$ ipython --no-banner

In [1]: import numpy as np

In [2]: import numpy.linalg as la

In [3]: np.set_printoptions(precision=3, suppress=True, linewidth=200)

In [4]: mat = np.loadtxt("test16.csv", delimiter=",")

In [5]: mat
Out[5]: 
array([[1.   , 0.7  , 0.49 , 0.343, 0.24 , 0.168, 0.118, 0.082, 0.058, 0.04 , 0.028, 0.02 ],
       [0.7  , 1.   , 0.7  , 0.49 , 0.343, 0.24 , 0.168, 0.118, 0.082, 0.058, 0.04 , 0.028],
       [0.49 , 0.7  , 1.   , 0.7  , 0.49 , 0.343, 0.24 , 0.168, 0.118, 0.082, 0.058, 0.04 ],
       [0.343, 0.49 , 0.7  , 1.   , 0.7  , 0.49 , 0.343, 0.24 , 0.168, 0.118, 0.082, 0.058],
       [0.24 , 0.343, 0.49 , 0.7  , 1.   , 0.7  , 0.49 , 0.343, 0.24 , 0.168, 0.118, 0.082],
       [0.168, 0.24 , 0.343, 0.49 , 0.7  , 1.   , 0.7  , 0.49 , 0.343, 0.24 , 0.168, 0.118],
       [0.118, 0.168, 0.24 , 0.343, 0.49 , 0.7  , 1.   , 0.7  , 0.49 , 0.343, 0.24 , 0.168],
       [0.082, 0.118, 0.168, 0.24 , 0.343, 0.49 , 0.7  , 1.   , 0.7  , 0.49 , 0.343, 0.24 ],
       [0.058, 0.082, 0.118, 0.168, 0.24 , 0.343, 0.49 , 0.7  , 1.   , 0.7  , 0.49 , 0.343],
       [0.04 , 0.058, 0.082, 0.118, 0.168, 0.24 , 0.343, 0.49 , 0.7  , 1.   , 0.7  , 0.49 ],
       [0.028, 0.04 , 0.058, 0.082, 0.118, 0.168, 0.24 , 0.343, 0.49 , 0.7  , 1.   , 0.7  ],
       [0.02 , 0.028, 0.04 , 0.058, 0.082, 0.118, 0.168, 0.24 , 0.343, 0.49 , 0.7  , 1.   ]])

In [6]: # symmetric, so the eigenvalues are real

In [7]: vals, evecs = la.eigh(mat)

In [8]: round(vals.sum(), 3), np.trace(mat)
Out[8]: (np.float64(12.0), np.float64(12.0))

In [9]: (vals > 1e-8).sum(), (vals < -1e-8).sum()
Out[9]: (np.int64(12), np.int64(0))

In [10]: np.round(evecs.T @ mat @ evecs, 3) + 0
Out[10]: 
array([[0.18 , 0.   , 0.   , 0.   , 0.   , 0.   , 0.   , 0.   , 0.   , 0.   , 0.   , 0.   ],
       [0.   , 0.187, 0.   , 0.   , 0.   , 0.   , 0.   , 0.   , 0.   , 0.   , 0.   , 0.   ],
       [0.   , 0.   , 0.205, 0.   , 0.   , 0.   , 0.   , 0.   , 0.   , 0.   , 0.   , 0.   ],
       [0.   , 0.   , 0.   , 0.231, 0.   , 0.   , 0.   , 0.   , 0.   , 0.   , 0.   , 0.   ],
       [0.   , 0.   , 0.   , 0.   , 0.271, 0.   , 0.   , 0.   , 0.   , 0.   , 0.   , 0.   ],
       [0.   , 0.   , 0.   , 0.   , 0.   , 0.333, 0.   , 0.   , 0.   , 0.   , 0.   , 0.   ],
       [0.   , 0.   , 0.   , 0.   , 0.   , 0.   , 0.433, 0.   , 0.   , 0.   , 0.   , 0.   ],
       [0.   , 0.   , 0.   , 0.   , 0.   , 0.   , 0.   , 0.602, 0.   , 0.   , 0.   , 0.   ],
       [0.   , 0.   , 0.   , 0.   , 0.   , 0.   , 0.   , 0.   , 0.905, 0.   , 0.   , 0.   ],
       [0.   , 0.   , 0.   , 0.   , 0.   , 0.   , 0.   , 0.   , 0.   , 1.493, 0.   , 0.   ],
       [0.   , 0.   , 0.   , 0.   , 0.   , 0.   , 0.   , 0.   , 0.   , 0.   , 2.653, 0.   ],
       [0.   , 0.   , 0.   , 0.   , 0.   , 0.   , 0.   , 0.   , 0.   , 0.   , 0.   , 4.506]])

In [11]: vals
Out[11]: array([0.18 , 0.187, 0.205, 0.231, 0.271, 0.333, 0.433, 0.602, 0.905, 1.493, 2.653, 4.506])

In [12]: evecs @ np.diag(vals) @ evecs.T
Out[12]: 
array([[1.   , 0.7  , 0.49 , 0.343, 0.24 , 0.168, 0.118, 0.082, 0.058, 0.04 , 0.028, 0.02 ],
       [0.7  , 1.   , 0.7  , 0.49 , 0.343, 0.24 , 0.168, 0.118, 0.082, 0.058, 0.04 , 0.028],
       [0.49 , 0.7  , 1.   , 0.7  , 0.49 , 0.343, 0.24 , 0.168, 0.118, 0.082, 0.058, 0.04 ],
       [0.343, 0.49 , 0.7  , 1.   , 0.7  , 0.49 , 0.343, 0.24 , 0.168, 0.118, 0.082, 0.058],
       [0.24 , 0.343, 0.49 , 0.7  , 1.   , 0.7  , 0.49 , 0.343, 0.24 , 0.168, 0.118, 0.082],
       [0.168, 0.24 , 0.343, 0.49 , 0.7  , 1.   , 0.7  , 0.49 , 0.343, 0.24 , 0.168, 0.118],
       [0.118, 0.168, 0.24 , 0.343, 0.49 , 0.7  , 1.   , 0.7  , 0.49 , 0.343, 0.24 , 0.168],
       [0.082, 0.118, 0.168, 0.24 , 0.343, 0.49 , 0.7  , 1.   , 0.7  , 0.49 , 0.343, 0.24 ],
       [0.058, 0.082, 0.118, 0.168, 0.24 , 0.343, 0.49 , 0.7  , 1.   , 0.7  , 0.49 , 0.343],
       [0.04 , 0.058, 0.082, 0.118, 0.168, 0.24 , 0.343, 0.49 , 0.7  , 1.   , 0.7  , 0.49 ],
       [0.028, 0.04 , 0.058, 0.082, 0.118, 0.168, 0.24 , 0.343, 0.49 , 0.7  , 1.   , 0.7  ],
       [0.02 , 0.028, 0.04 , 0.058, 0.082, 0.118, 0.168, 0.24 , 0.343, 0.49 , 0.7  , 1.   ]])

In [13]: np.unique(vals.round(6) + 0, return_counts=True)[1]
Out[13]: array([1, 1, 1, 1, 1, 1, 1, 1, 1, 1, 1, 1])

In [14]: np.sort(np.abs(la.eigvals(mat)))
Out[14]: array([0.18 , 0.187, 0.205, 0.231, 0.271, 0.333, 0.433, 0.602, 0.905, 1.493, 2.653, 4.506])

In [15]: np.round(la.det(mat), 3)
Out[15]: np.float64(0.001)

In [16]: low = la.cholesky(mat)

In [17]: np.round(np.prod(np.diag(low)) ** 2, 3), round(la.det(mat), 3)
Out[17]: (np.float64(0.001), np.float64(0.001))

In [18]: la.eigvalsh(mat).min() > 0
Out[18]: np.True_

In [19]: low
Out[19]: 
array([[1.   , 0.   , 0.   , 0.   , 0.   , 0.   , 0.   , 0.   , 0.   , 0.   , 0.   , 0.   ],
       [0.7  , 0.714, 0.   , 0.   , 0.   , 0.   , 0.   , 0.   , 0.   , 0.   , 0.   , 0.   ],
       [0.49 , 0.5  , 0.714, 0.   , 0.   , 0.   , 0.   , 0.   , 0.   , 0.   , 0.   , 0.   ],
       [0.343, 0.35 , 0.5  , 0.714, 0.   , 0.   , 0.   , 0.   , 0.   , 0.   , 0.   , 0.   ],
       [0.24 , 0.245, 0.35 , 0.5  , 0.714, 0.   , 0.   , 0.   , 0.   , 0.   , 0.   , 0.   ],
       [0.168, 0.171, 0.245, 0.35 , 0.5  , 0.714, 0.   , 0.   , 0.   , 0.   , 0.   , 0.   ],
       [0.118, 0.12 , 0.171, 0.245, 0.35 , 0.5  , 0.714, 0.   , 0.   , 0.   , 0.   , 0.   ],
       [0.082, 0.085, 0.12 , 0.171, 0.245, 0.35 , 0.5  , 0.714, 0.   , 0.   , 0.   , 0.   ],
       [0.058, 0.058, 0.085, 0.12 , 0.171, 0.245, 0.35 , 0.5  , 0.714, 0.   , 0.   , 0.   ],
       [0.04 , 0.042, 0.058, 0.085, 0.12 , 0.171, 0.245, 0.35 , 0.5  , 0.714, 0.   , 0.   ],
       [0.028, 0.029, 0.042, 0.058, 0.085, 0.12 , 0.171, 0.245, 0.35 , 0.5  , 0.714, 0.   ],
       [0.02 , 0.02 , 0.029, 0.042, 0.058, 0.085, 0.12 , 0.171, 0.245, 0.35 , 0.5  , 0.714]])

In [20]: x0 = np.ones(12)

In [21]: for _ in range(3):
    ...:     x0 = mat @ x0
    ...:     x0 /= la.norm(x0)
    ...:     print(round(x0 @ mat @ x0, 3))
    ...: 
4.495
4.505
4.506

In [22]: np.round(la.eigvalsh(mat)[-1], 3)
Out[22]: np.float64(4.506)

In [23]: x0
Out[23]: array([0.19 , 0.24 , 0.281, 0.312, 0.334, 0.344, 0.344, 0.334, 0.312, 0.281, 0.24 , 0.19 ])

In [24]: M2 = la.inv(mat)

In [25]: round(float(la.cond(mat)), 3)
Out[25]: 25.067

In [26]: np.allclose(M2, mat.T)
Out[26]: False

In [27]: round(float(la.det(mat) * la.det(M2)), 3)
Out[27]: 1.0

In [28]: la.inv(M2)
Out[28]: 
array([[1.   , 0.7  , 0.49 , 0.343, 0.24 , 0.168, 0.118, 0.082, 0.058, 0.04 , 0.028, 0.02 ],
       [0.7  , 1.   , 0.7  , 0.49 , 0.343, 0.24 , 0.168, 0.118, 0.082, 0.058, 0.04 , 0.028],
       [0.49 , 0.7  , 1.   , 0.7  , 0.49 , 0.343, 0.24 , 0.168, 0.118, 0.082, 0.058, 0.04 ],
       [0.343, 0.49 , 0.7  , 1.   , 0.7  , 0.49 , 0.343, 0.24 , 0.168, 0.118, 0.082, 0.058],
       [0.24 , 0.343, 0.49 , 0.7  , 1.   , 0.7  , 0.49 , 0.343, 0.24 , 0.168, 0.118, 0.082],
       [0.168, 0.24 , 0.343, 0.49 , 0.7  , 1.   , 0.7  , 0.49 , 0.343, 0.24 , 0.168, 0.118],
       [0.118, 0.168, 0.24 , 0.343, 0.49 , 0.7  , 1.   , 0.7  , 0.49 , 0.343, 0.24 , 0.168],
       [0.082, 0.118, 0.168, 0.24 , 0.343, 0.49 , 0.7  , 1.   , 0.7  , 0.49 , 0.343, 0.24 ],
       [0.058, 0.082, 0.118, 0.168, 0.24 , 0.343, 0.49 , 0.7  , 1.   , 0.7  , 0.49 , 0.343],
       [0.04 , 0.058, 0.082, 0.118, 0.168, 0.24 , 0.343, 0.49 , 0.7  , 1.   , 0.7  , 0.49 ],
       [0.028, 0.04 , 0.058, 0.082, 0.118, 0.168, 0.24 , 0.343, 0.49 , 0.7  , 1.   , 0.7  ],
       [0.02 , 0.028, 0.04 , 0.058, 0.082, 0.118, 0.168, 0.24 , 0.343, 0.49 , 0.7  , 1.   ]])

In [29]: M2.round(3) + 0
Out[29]: 
array([[ 1.961, -1.373,  0.   ,  0.   ,  0.001,  0.001, -0.004,  0.006, -0.007,  0.005, -0.001, -0.002],
       [-1.373,  2.922, -1.373,  0.   , -0.001,  0.   ,  0.004, -0.008,  0.011, -0.01 ,  0.005, -0.001],
       [ 0.   , -1.373,  2.922, -1.373,  0.   , -0.001,  0.   ,  0.004, -0.008,  0.011, -0.01 ,  0.005],
       [ 0.   ,  0.   , -1.373,  2.922, -1.373,  0.   , -0.001,  0.   ,  0.004, -0.008,  0.011, -0.007],
       [ 0.001, -0.001,  0.   , -1.373,  2.922, -1.373,  0.   , -0.001,  0.   ,  0.004, -0.008,  0.006],
       [ 0.001,  0.   , -0.001,  0.   , -1.373,  2.922, -1.373,  0.   , -0.001,  0.   ,  0.004, -0.004],
       [-0.004,  0.004,  0.   , -0.001,  0.   , -1.373,  2.922, -1.373,  0.   , -0.001,  0.   ,  0.001],
       [ 0.006, -0.008,  0.004,  0.   , -0.001,  0.   , -1.373,  2.922, -1.373,  0.   , -0.001,  0.001],
       [-0.007,  0.011, -0.008,  0.004,  0.   , -0.001,  0.   , -1.373,  2.922, -1.373,  0.   ,  0.   ],
       [ 0.005, -0.01 ,  0.011, -0.008,  0.004,  0.   , -0.001,  0.   , -1.373,  2.922, -1.373,  0.   ],
       [-0.001,  0.005, -0.01 ,  0.011, -0.008,  0.004,  0.   , -0.001,  0.   , -1.373,  2.922, -1.373],
       [-0.002, -0.001,  0.005, -0.007,  0.006, -0.004,  0.001,  0.001,  0.   ,  0.   , -1.373,  1.961]])
